% python3 -q
>>> import numpy as np
>>> from numpy import linalg as LA
>>> np.set_printoptions(precision=1, suppress=True, linewidth=200, legacy="1.25")
>>> E = np.array([[0, 0, 0, 0, 0, 9, 0],
...     [0, 7, 0, 0, 0, 0, 0],
...     [0, 0, 3, 0, 0, 0, 0],
...     [8, 0, 0, 0, 0, 0, 0],
...     [0, 0, 0, 4, 0, 0, 0],
...     [0, 0, 0, 0, 0, 0, 1],
...     [0, 0, 0, 0, 8, 0, 0]])
>>> print(LA.pinv(E))
[[0.  0.  0.  0.1 0.  0.  0. ]
 [0.  0.1 0.  0.  0.  0.  0. ]
 [0.  0.  0.3 0.  0.  0.  0. ]
 [0.  0.  0.  0.  0.2 0.  0. ]
 [0.  0.  0.  0.  0.  0.  0.1]
 [0.1 0.  0.  0.  0.  0.  0. ]
 [0.  0.  0.  0.  0.  1.  0. ]]
>>> print(LA.svd(E, compute_uv=False))
[9. 8. 8. 7. 4. 3. 1.]
>>> B = LA.inv(E)
>>> LA.det(E) * B
array([[    0.,     0.,     0.,  6048.,     0.,     0.,     0.],
       [    0.,  6912.,     0.,     0.,     0.,     0.,     0.],
       [    0.,     0., 16128.,     0.,     0.,     0.,     0.],
       [    0.,     0.,     0.,     0., 12096.,     0.,     0.],
       [    0.,     0.,     0.,     0.,     0.,     0.,  6048.],
       [ 5376.,     0.,     0.,     0.,     0.,     0.,     0.],
       [    0.,     0.,     0.,     0.,     0., 48384.,     0.]])
>>> LA.inv(B)
array([[0., 0., 0., 0., 0., 9., 0.],
       [0., 7., 0., 0., 0., 0., 0.],
       [0., 0., 3., 0., 0., 0., 0.],
       [8., 0., 0., 0., 0., 0., 0.],
       [0., 0., 0., 4., 0., 0., 0.],
       [0., 0., 0., 0., 0., 0., 1.],
       [0., 0., 0., 0., 8., 0., 0.]])
>>> round(LA.cond(E), 1)
9.0
>>> (np.abs(B) > 1e-9).astype(int)
array([[0, 0, 0, 1, 0, 0, 0],
       [0, 1, 0, 0, 0, 0, 0],
       [0, 0, 1, 0, 0, 0, 0],
       [0, 0, 0, 0, 1, 0, 0],
       [0, 0, 0, 0, 0, 0, 1],
       [1, 0, 0, 0, 0, 0, 0],
       [0, 0, 0, 0, 0, 1, 0]])
